>>> import numpy as np
>>> from numpy import linalg as LA
>>> np.set_printoptions(suppress=True, linewidth=100)
>>> J = np.array([[-2, 2, 0, -1], [1, 0, -2, 1], [-2, 1, 2, -1], [2, 2, 1, 0]])
>>> J
array([[-2,  2,  0, -1],
       [ 1,  0, -2,  1],
       [-2,  1,  2, -1],
       [ 2,  2,  1,  0]])
>>> gram = J.T @ J
>>> (J @ J.T).shape
(4, 4)
>>> data = np.load("a.npy")
>>> data
array([[ 4,  4,  4,  4],
       [ 4,  8,  8,  8],
       [ 4,  8, 12, 12],
       [ 4,  8, 12, 16]])
>>> L = LA.cholesky(data)
>>> L
array([[2., 0., 0., 0.],
       [2., 2., 0., 0.],
       [2., 2., 2., 0.],
       [2., 2., 2., 2.]])
>>> np.diag(L) ** 2
array([4., 4., 4., 4.])
>>> np.prod(np.diag(L)) ** 2, np.round(LA.det(data), 3)
(np.float64(256.0), np.float64(256.0))
>>> rng = np.random.default_rng(28)
>>> lab = rng.permutation(4)
>>> lab
array([1, 2, 3, 0])
>>> out = data[lab][:, lab]
>>> np.diag(out)
array([ 8, 12, 16,  4])
>>> np.trace(out)
np.int64(40)
>>> print(out)
[[ 8  8  8  4]
 [ 8 12 12  4]
 [ 8 12 16  4]
 [ 4  4  4  4]]
>>> print(np.round(np.sort(np.abs(LA.eigvals(out))), 3))
[ 1.132  1.704  4.    33.163]
>>> print(np.allclose(out, data))
False
>>> np.kron(np.eye(2, dtype=int), data)
array([[ 4,  4,  4,  4,  0,  0,  0,  0],
       [ 4,  8,  8,  8,  0,  0,  0,  0],
       [ 4,  8, 12, 12,  0,  0,  0,  0],
       [ 4,  8, 12, 16,  0,  0,  0,  0],
       [ 0,  0,  0,  0,  4,  4,  4,  4],
       [ 0,  0,  0,  0,  4,  8,  8,  8],
       [ 0,  0,  0,  0,  4,  8, 12, 12],
       [ 0,  0,  0,  0,  4,  8, 12, 16]])
>>> round(float(LA.det(data[::-1])), 3)
256.0
>>> np.round(LA.det(2 * data), 3), round(LA.det(data), 3)
(np.float64(4096.0), np.float64(256.0))
>>> np.einsum("ii->", data)
np.int64(40)
>>> round(LA.det(data.T), 3)
np.float64(256.0)
>>> F = np.load("dump.npy")
>>> F
array([[ 1.5,  0. , -1.5, -0.5, -0.8, -1.2, -0.7],
       [-0.6, -0.4,  0.7,  0.1,  1.2,  0.3, -0.6],
       [ 0.8,  0.4,  0.3, -0.2, -0.6, -1.7,  1.4],
       [-0.8, -0.6,  0.6, -0.4,  1.7,  2.4,  0.8],
       [ 0.9, -0.5, -0.7,  1.5,  1.8,  0. ,  0. ]])
>>> t3 = np.stack([F, 5 * F, F[::-1]])
>>> LA.matrix_rank(t3.reshape(3, -1))
np.int64(2)
>>> out = F / np.sqrt((F ** 2).mean(axis=1, keepdims=True))
>>> LA.matrix_rank(F - F.mean(axis=1, keepdims=True))
np.int64(5)
>>> W = np.array([[3, 0], [2, -2], [0, 3], [0, -1], [1, 2], [-2, -1], [1, 0]])
>>> b = np.array([8, -4])
>>> H = np.maximum(F @ W + b, 0)
>>> print(H.round(3))
[[13.4  0. ]
 [ 5.4  0.9]
 [15.4  0. ]
 [ 2.1  0.4]
 [11.5  0. ]]
>>> LA.matrix_rank(H)
np.int64(2)
>>> (H > 0).mean(axis=0)
array([1. , 0.4])
>>> W2 = np.array([[1, -1, -2], [0, 1, -2]])
>>> np.round(H @ W2, 3)
array([[ 13.4, -13.4, -26.8],
       [  5.4,  -4.5, -12.6],
       [ 15.4, -15.4, -30.8],
       [  2.1,  -1.7,  -5. ],
       [ 11.5, -11.5, -23. ]])
>>> (H @ W2).round(6).argmax(axis=1)
array([0, 0, 0, 0, 0])
>>> W @ W2
array([[ 3, -3, -6],
       [ 2, -4,  0],
       [ 0,  3, -6],
       [ 0, -1,  2],
       [ 1,  1, -6],
       [-2,  1,  6],
       [ 1, -1, -2]])
>>> m1 = np.array([[1.1, 0.9, -0.2, 0.5],
...     [-0.7, -0.5, 0.7, -1.5],
...     [0.3, 1.3, -0.3, 1.1],
...     [1.7, 0.0, -0.2, -2.4],
...     [0.2, -0.4, -2.4, -0.7]])
>>> m1
array([[ 1.1,  0.9, -0.2,  0.5],
       [-0.7, -0.5,  0.7, -1.5],
       [ 0.3,  1.3, -0.3,  1.1],
       [ 1.7,  0. , -0.2, -2.4],
       [ 0.2, -0.4, -2.4, -0.7]])
>>> def softmax(z):
...     e = np.exp(z - z.max(axis=-1, keepdims=True))
...     return e / e.sum(axis=-1, keepdims=True)
... 
>>> np.round(softmax(m1[1]), 3)
array([0.149, 0.182, 0.603, 0.067])
>>> att = m1 @ m1.T / np.sqrt(4)
>>> np.round(softmax(att)[1] @ m1, 3)
array([ 0.188, -0.246,  0.139, -1.582])
>>> arr = np.array([[-1.6, -1.1, 0.8, -1.2, -1.2, -0.9, -0.2],
...     [-0.3, -0.1, -0.2, 0.9, -0.8, 0.3, -2.1],
...     [-0.3, -2.0, 2.4, -0.2, -1.2, 0.9, -2.3],
...     [0.7, 0.4, -1.5, -0.9, 1.1, -0.5, 0.0],
...     [1.8, -0.4, -0.6, 0.7, 0.4, -0.1, 0.1]])
>>> arr[4] = arr[1] + 0.05 * rng.normal(size=7)
>>> arr.round(3)
array([[-1.6  , -1.1  ,  0.8  , -1.2  , -1.2  , -0.9  , -0.2  ],
       [-0.3  , -0.1  , -0.2  ,  0.9  , -0.8  ,  0.3  , -2.1  ],
       [-0.3  , -2.   ,  2.4  , -0.2  , -1.2  ,  0.9  , -2.3  ],
       [ 0.7  ,  0.4  , -1.5  , -0.9  ,  1.1  , -0.5  ,  0.   ],
       [-0.312, -0.126, -0.185,  0.946, -0.801,  0.241, -2.08 ]])
>>> [round(float(x), 3) for x in LA.svd(arr, compute_uv=False)[:3]]
[5.214, 3.063, 1.966]
>>> print(round(LA.norm(arr, 2) / LA.norm(arr), 3))
0.796
>>> LA.cond(arr) > 100
np.True_
>>> mat = np.load("m.npy")
>>> print(mat)
[[-1  3]
 [-1  3]]
>>> [round(float(x), 3) for x in LA.svd(mat, compute_uv=False)[:3]]
[4.472, 0.0]
>>> (mat + mat.T) / 2
array([[-1.,  1.],
       [ 1.,  3.]])
>>> mat @ mat
array([[-2,  6],
       [-2,  6]])
>>> (mat - mat.T) / 2
array([[ 0.,  2.],
       [-2.,  0.]])
>>> LA.matrix_power(mat, 3)
array([[-4, 12],
       [-4, 12]])
>>> round(LA.det(mat), 3)
np.float64(0.0)
>>> np.round(np.sort(np.abs(LA.eigvals(mat))), 3)
array([0., 2.])
>>> round(np.trace(LA.pinv(mat) @ mat), 3)
np.float64(1.0)
>>> np.round(mat @ LA.pinv(mat) @ mat, 3)
array([[-1.,  3.],
       [-1.,  3.]])
>>> np.abs(np.diag(LA.qr(mat)[1])) > 1e-9
array([ True, False])
>>> np.round(softmax(10 * mat[0]), 3) + 0
array([0., 1.])
>>> att = mat @ mat.T / np.sqrt(2)
>>> softmax(att)
array([[0.5, 0.5],
       [0.5, 0.5]])
>>> softmax(att).round(6).argmax(axis=1)
array([0, 0])
